$ python -q
>>> import numpy as np
>>> from numpy import linalg as LA
>>> np.set_printoptions(precision=2, suppress=True, linewidth=120, floatmode="fixed")
>>> arr = np.load("x.npy")
>>> arr
array([[6.00, 0.00, 5.00, 0.00, 5.00],
       [0.00, 6.00, 0.00, 0.00, 0.00],
       [5.00, 0.00, 6.00, 0.00, 5.00],
       [0.00, 0.00, 0.00, 6.00, 0.00],
       [5.00, 0.00, 5.00, 0.00, 6.00]])
>>> vec = np.ones(5)
>>> for _ in range(4):
...     vec = arr @ vec
...     vec /= LA.norm(vec)
...     print(round(vec @ arr @ vec, 2))
... 
15.14
15.87
15.98
16.0
>>> round(LA.eigvalsh(arr)[-1], 2)
np.float64(16.0)
>>> feats = np.loadtxt("a.csv", delimiter=",")
>>> feats
array([[ 0.00, -3.00, -1.00, -1.00,  2.00],
       [ 0.00,  0.00,  1.00, -3.00, -3.00],
       [ 0.00,  0.00,  0.00, -3.00,  1.00],
       [ 0.00,  0.00,  0.00,  0.00, -3.00],
       [ 0.00,  0.00,  0.00,  0.00,  0.00]])
>>> # triangular
>>> rk = LA.matrix_rank(feats)
>>> print(rk)
4
>>> null = LA.svd(feats)[2][rk:].T
>>> print(null.shape)
(5, 1)
>>> [int(LA.matrix_rank(feats[:i])) for i in range(1, len(feats) + 1)]
[1, 2, 3, 4, 4]
>>> print(LA.matrix_rank(feats.T @ feats), LA.matrix_rank(feats @ feats.T))
4 4
>>> null @ null.T
array([[1.00, 0.00, 0.00, 0.00, 0.00],
       [0.00, 0.00, 0.00, 0.00, 0.00],
       [0.00, 0.00, 0.00, 0.00, 0.00],
       [0.00, 0.00, 0.00, 0.00, 0.00],
       [0.00, 0.00, 0.00, 0.00, 0.00]])
>>> print([int(LA.matrix_rank(np.delete(feats, i, axis=0))) for i in range(5)])
[3, 3, 3, 3, 4]
>>> A2 = np.array([[0, 2, 2], [2, 1, -3], [-1, -3, 1]])
>>> mat = np.triu(A2, 1)
>>> print(mat)
[[ 0  2  2]
 [ 0  0 -3]
 [ 0  0  0]]
>>> proj = np.triu(np.array([[-2, 0, -2], [-1, 2, 2], [-2, 2, 2]]), 1) + np.eye(3)
>>> A2 = proj @ mat @ LA.inv(proj)
>>> round(float(LA.det(A2)), 2)
0.0
>>> A2 = np.array([[-3, 0], [2, 0]])
>>> basis = np.kron(A2, mat)
>>> round(LA.norm(basis, 2), 2), round(float(LA.norm(A2, 2) * LA.norm(mat, 2)), 2)
(np.float64(13.74), 13.74)
>>> print(basis)
[[ 0 -6 -6  0  0  0]
 [ 0  0  9  0  0  0]
 [ 0  0  0  0  0  0]
 [ 0  4  4  0  0  0]
 [ 0  0 -6  0  0  0]
 [ 0  0  0  0  0  0]]
>>> basis.shape
(6, 6)
>>> rng = np.random.default_rng(7192)
>>> idx = rng.permutation(5)
>>> idx
array([3, 2, 4, 1, 0])
>>> A2 = arr[idx][:, idx]
>>> np.round(LA.det(A2), 2), round(float(LA.det(arr[idx])), 2)
(np.float64(576.0), 576.0)
>>> np.allclose(A2, arr)
False
>>> M = np.array([[1, -1, 1, -1, 1, -1, 1, -1],
...     [1, 1, 1, 1, 1, 1, 1, 1],
...     [1, 1, -1, -1, -1, -1, 1, 1]])
>>> print(M)
[[ 1 -1  1 -1  1 -1  1 -1]
 [ 1  1  1  1  1  1  1  1]
 [ 1  1 -1 -1 -1 -1  1  1]]
>>> M @ M
Traceback (most recent call last):
  File "<python-input-38>", line 1, in <module>
    M @ M
    ~~^~~
ValueError: matmul: Input operand 1 has a mismatch in its core dimension 0, with gufunc signature (n?,k),(k,m?)->(n?,m?) (size 3 is different from 8)
>>> gram = M.T @ M
>>> gram
array([[ 3,  1,  1, -1,  1, -1,  3,  1],
       [ 1,  3, -1,  1, -1,  1,  1,  3],
       [ 1, -1,  3,  1,  3,  1,  1, -1],
       [-1,  1,  1,  3,  1,  3, -1,  1],
       [ 1, -1,  3,  1,  3,  1,  1, -1],
       [-1,  1,  1,  3,  1,  3, -1,  1],
       [ 3,  1,  1, -1,  1, -1,  3,  1],
       [ 1,  3, -1,  1, -1,  1,  1,  3]])
>>> round(float(LA.det(gram)), 2)
0.0
>>> (gram + gram.T) / 2
array([[ 3.00,  1.00,  1.00, -1.00,  1.00, -1.00,  3.00,  1.00],
       [ 1.00,  3.00, -1.00,  1.00, -1.00,  1.00,  1.00,  3.00],
       [ 1.00, -1.00,  3.00,  1.00,  3.00,  1.00,  1.00, -1.00],
       [-1.00,  1.00,  1.00,  3.00,  1.00,  3.00, -1.00,  1.00],
       [ 1.00, -1.00,  3.00,  1.00,  3.00,  1.00,  1.00, -1.00],
       [-1.00,  1.00,  1.00,  3.00,  1.00,  3.00, -1.00,  1.00],
       [ 3.00,  1.00,  1.00, -1.00,  1.00, -1.00,  3.00,  1.00],
       [ 1.00,  3.00, -1.00,  1.00, -1.00,  1.00,  1.00,  3.00]])
>>> round(np.abs(LA.eigvals(gram)).max(), 2)
np.float64(8.0)
>>> np.allclose(gram, gram.T)
True
>>> A2 = M / np.sqrt((M ** 2).mean(axis=1, keepdims=True))
>>> A2[2]
array([ 1.00,  1.00, -1.00, -1.00, -1.00, -1.00,  1.00,  1.00])
>>> LA.norm(A2, axis=1)
array([2.83, 2.83, 2.83])
>>> LA.matrix_rank(A2) == LA.matrix_rank(M)
np.True_
>>> m1 = 5 * np.eye(5) + np.ones((5, 5))
>>> m1
array([[6.00, 1.00, 1.00, 1.00, 1.00],
       [1.00, 6.00, 1.00, 1.00, 1.00],
       [1.00, 1.00, 6.00, 1.00, 1.00],
       [1.00, 1.00, 1.00, 6.00, 1.00],
       [1.00, 1.00, 1.00, 1.00, 6.00]])
>>> np.allclose(feats, feats.T)
False
>>> print((feats + feats.T) / 2)
[[ 0.00 -1.50 -0.50 -0.50  1.00]
 [-1.50  0.00  0.50 -1.50 -1.50]
 [-0.50  0.50  0.00 -1.50  0.50]
 [-0.50 -1.50 -1.50  0.00 -1.50]
 [ 1.00 -1.50  0.50 -1.50  0.00]]
>>> print(round(float(np.abs(LA.eigvals(feats)).max()), 2))
0.0
>>> print(np.sort(np.abs(np.fft.fft(m1[0]))), np.sort(LA.svd(m1, compute_uv=False)))
[ 5.00  5.00  5.00  5.00 10.00] [ 5.00  5.00  5.00  5.00 10.00]
>>> np.fft.fft(m1[0])
array([10.00+0.00j,  5.00+0.00j,  5.00+0.00j,  5.00+0.00j,  5.00+0.00j])
>>> (m1 @ m1)[0]
array([40.00, 15.00, 15.00, 15.00, 15.00])
>>> np.allclose(m1 @ m1.T, m1.T @ m1)
True
>>> W0 = np.array([[1.1, -0.1, 0.6],
...     [0.0, -0.2, -1.7],
...     [0.6, -0.8, 1.7],
...     [0.3, -0.9, 0.0]])
>>> W0[1] = W0[3] + 0.02 * rng.normal(size=3)
>>> W0
array([[ 1.10, -0.10,  0.60],
       [ 0.28, -0.90,  0.03],
       [ 0.60, -0.80,  1.70],
       [ 0.30, -0.90,  0.00]])
>>> O, R = LA.qr(W0)
>>> O.shape, R.shape
((4, 3), (3, 3))
>>> O
array([[-0.83,  0.48,  0.26],
       [-0.21, -0.58,  0.33],
       [-0.45, -0.33, -0.83],
       [-0.23, -0.57,  0.37]])
>>> np.round(np.trace(O @ O.T), 2)
np.float64(3.0)
>>> round(float(abs(R[0, 0])), 2), round(float(LA.norm(W0[:, 0])), 2)
(1.32, 1.32)
>>> vec = np.array([3, 0, 5])
>>> y = W0 @ vec
>>> np.round(LA.solve(W0.T @ W0, W0.T @ y), 2) + 0
array([3.00, 0.00, 5.00])
>>> y = y + 0.02 * rng.normal(size=4)
>>> print(y)
[ 6.31  1.00 10.30  0.94]
>>> coef, *_ = LA.lstsq(W0, y)
>>> np.round(W0.T @ (y - W0 @ coef), 2) + 0
array([0.00, 0.00, 0.00])
>>> coef.round()
array([ 3.00, -0.00,  5.00])
>>> [round(float(LA.norm(LA.solve(W0.T @ W0 + lam * np.eye(3), W0.T @ y))), 2) for lam in (0, 1, 10, 100)]
[5.83, 4.55, 1.8, 0.26]
>>> A2 = W0 / np.sqrt((W0 ** 2).mean(axis=1, keepdims=True))
>>> LA.norm(A2, axis=1)
array([1.73, 1.73, 1.73, 1.73])
>>> LA.matrix_rank(A2) == LA.matrix_rank(W0)
np.True_
>>> W0 - W0.mean(axis=1, keepdims=True)
array([[ 0.57, -0.63,  0.07],
       [ 0.48, -0.70,  0.23],
       [ 0.10, -1.30,  1.20],
       [ 0.50, -0.70,  0.20]])
>>> X = np.load("layer8.npy")
>>> X
array([[0, 0, 1],
       [0, 0, 1],
       [0, 0, 0]])
>>> # row 1 repeats row 0
>>> round(np.trace(LA.pinv(X) @ X), 2)
np.float64(1.0)
>>> np.allclose(X[:-1].T @ LA.lstsq(X[:-1].T, X[-1])[0], X[-1])
True
>>> print(X @ LA.pinv(X) @ X)
[[0.00 0.00 1.00]
 [0.00 0.00 1.00]
 [0.00 0.00 0.00]]
>>> print(LA.lstsq(X[:-1].T, X[-1])[2])
1
>>> rk = LA.matrix_rank(X)
>>> rk
np.int64(1)
>>> null = LA.svd(X)[2][rk:].T
>>> X @ null
array([[0.00, 0.00],
       [0.00, 0.00],
       [0.00, 0.00]])
>>> print([int(LA.matrix_rank(X[:, :j + 1])) for j in range(3)])
[0, 0, 1]
>>> print([int(LA.matrix_rank(X[:i])) for i in range(1, len(X) + 1)])
[1, 1, 1]
>>> [int(LA.matrix_rank(np.delete(X, i, axis=0))) for i in range(3)]
[1, 1, 1]
>>> E = np.array([[1, -1, 1, -1], [1, 0, 0, 0], [1, 1, 1, 1]])
>>> # column 3 repeats column 1
>>> f = np.array([5, 9, 9])
>>> np.array([np.convolve(row, f, "same") for row in E])
array([[ 4,  5, -5,  0],
       [ 9,  9,  0,  0],
       [14, 23, 23, 18]])
>>> print(np.cross(E[0, :3], E[2, :3]))
[-2  0  2]
>>> np.correlate(E[0], E[2], "full")
array([ 1,  0,  1,  0, -1,  0, -1])
>>> gram = E.T @ E
>>> LA.matrix_rank(gram)
np.int64(3)
>>> LA.svd(E, compute_uv=False) ** 2
array([4.56, 4.00, 0.44])
>>> np.trace(gram), (E ** 2).sum()
(np.int64(9), np.int64(9))
